>>> import numpy as np
>>> np.set_printoptions(precision=3, suppress=True, linewidth=200, sign=" ")
>>> M2 = np.array([[5, -6, 6], [6, 4, 3], [-7, -6, -3]])
>>> M2[-1] = M2[0]
>>> W0 = M2 + 0.02 * np.eye(3)
>>> W0
array([[ 5.02, -6.  ,  6.  ],
       [ 6.  ,  4.02,  3.  ],
       [ 5.  , -6.  ,  6.02]])
>>> def softmax(z):
...     e = np.exp(z - z.max(axis=-1, keepdims=True))
...     return e / e.sum(axis=-1, keepdims=True)
... 
>>> softmax(W0[1] + 4)
array([ 0.842,  0.116,  0.042])
>>> softmax(W0[1])
array([ 0.842,  0.116,  0.042])
>>> S = W0 @ W0.T / np.sqrt(3)
>>> print(softmax(S)[1] @ W0)
[ 6.    4.02  3.  ]
>>> print(np.round(softmax(S), 3) + 0)
[[ 0.497  0.     0.503]
 [ 0.     1.     0.   ]
 [ 0.497  0.     0.503]]
>>> Uu, sigma, Vt = np.linalg.svd(W0)
>>> print(sigma)
[ 14.233   7.282   0.019]
>>> M2 = Uu[:, :2] @ np.diag(sigma[:2]) @ Vt[:2]
>>> round(float(np.linalg.norm(W0 - M2) / np.linalg.norm(W0)), 3)
0.001
>>> rng = np.random.default_rng(302)
>>> labels = rng.permutation(3)
>>> print(labels)
[ 0  2  1]
>>> M2 = W0[labels][:, labels]
>>> round(np.linalg.det(M2), 3), round(float(np.linalg.det(W0[labels])), 3)
(np.float64(1.966), -1.966)
>>> np.sort(np.abs(np.linalg.eigvals(M2)))
array([ 0.02 ,  9.915,  9.915])
>>> np.allclose(M2, W0)
False
>>> W = np.array([[5, 3, 8], [8, 7, 5], [9, 5, 4]])
>>> coef = np.array([2, 3, 0])
>>> act = np.maximum(W0 @ W + coef, 0)
>>> (act > 0).mean(axis=0)
array([ 1.,  1.,  1.])
>>> act
array([[ 33.1 ,   6.06,  34.16],
       [ 91.16,  64.14,  80.1 ],
       [ 33.18,   6.1 ,  34.08]])
>>> C = np.array([[0, -1], [0, 2], [1, -2]])
>>> act @ C
array([[  34.16,  -89.3 ],
       [  80.1 , -123.08],
       [  34.08,  -89.14]])
>>> print(W @ C)
[[  8 -15]
 [  5  -4]
 [  4  -7]]
>>> (act @ C).round(6).argmax(axis=1)
array([ 0,  0,  0])
>>> print(round(np.log10(np.linalg.cond(W0))))
3
>>> np.argsort(-np.linalg.norm(W0, axis=0).round(6), kind="stable")[:3]
array([ 1,  0,  2])
>>> arr = np.load("run1.npy")
>>> arr
array([[ 18.,   0.,   8.,   8.],
       [  0.,   2.,   0.,   0.],
       [  8.,   0.,   6.,   4.],
       [  8.,   0.,   4.,   6.]])
>>> vec = np.ones(4)
>>> for _ in range(4):
...     vec = arr @ vec
...     vec /= np.linalg.norm(vec)
...     print(round(vec @ arr @ vec, 3))
... 
25.929
26.0
26.0
26.0
>>> print(vec.round(3) + 0)
[ 0.816  0.     0.408  0.408]
>>> print(round(np.linalg.eigvalsh(arr)[-1], 3))
26.0
>>> ev, vecs = np.linalg.eigh(arr)
>>> vec = np.array([2, 1, 0, 0])
>>> vec @ arr @ vec
np.float64(74.0)
>>> np.round(vecs * np.sqrt(ev) @ vecs.T, 3) + 0
array([[ 3.871,  0.   ,  1.228,  1.228],
       [ 0.   ,  1.414,  0.   ,  0.   ],
       [ 1.228,  0.   ,  2.028,  0.614],
       [ 1.228,  0.   ,  0.614,  2.028]])
>>> np.abs(arr).sum(axis=1).max(), np.abs(ev).max()
(np.float64(34.0), np.float64(26.0))
>>> print(np.round(vecs * np.maximum(ev, 0) @ vecs.T, 3) + 0)
[[ 18.   0.   8.   8.]
 [  0.   2.   0.   0.]
 [  8.   0.   6.   4.]
 [  8.   0.   4.   6.]]
>>> cov = arr.T @ arr
>>> np.diag(cov)
array([ 452.,    4.,  116.,  116.])
>>> np.linalg.matrix_rank(cov)
np.int64(4)
>>> cov
array([[ 452.,    0.,  224.,  224.],
       [   0.,    4.,    0.,    0.],
       [ 224.,    0.,  116.,  112.],
       [ 224.,    0.,  112.,  116.]])
>>> np.linalg.eigvalsh(cov)[::-1]
array([ 676.,    4.,    4.,    4.])
>>> print((arr @ arr.T).shape)
(4, 4)
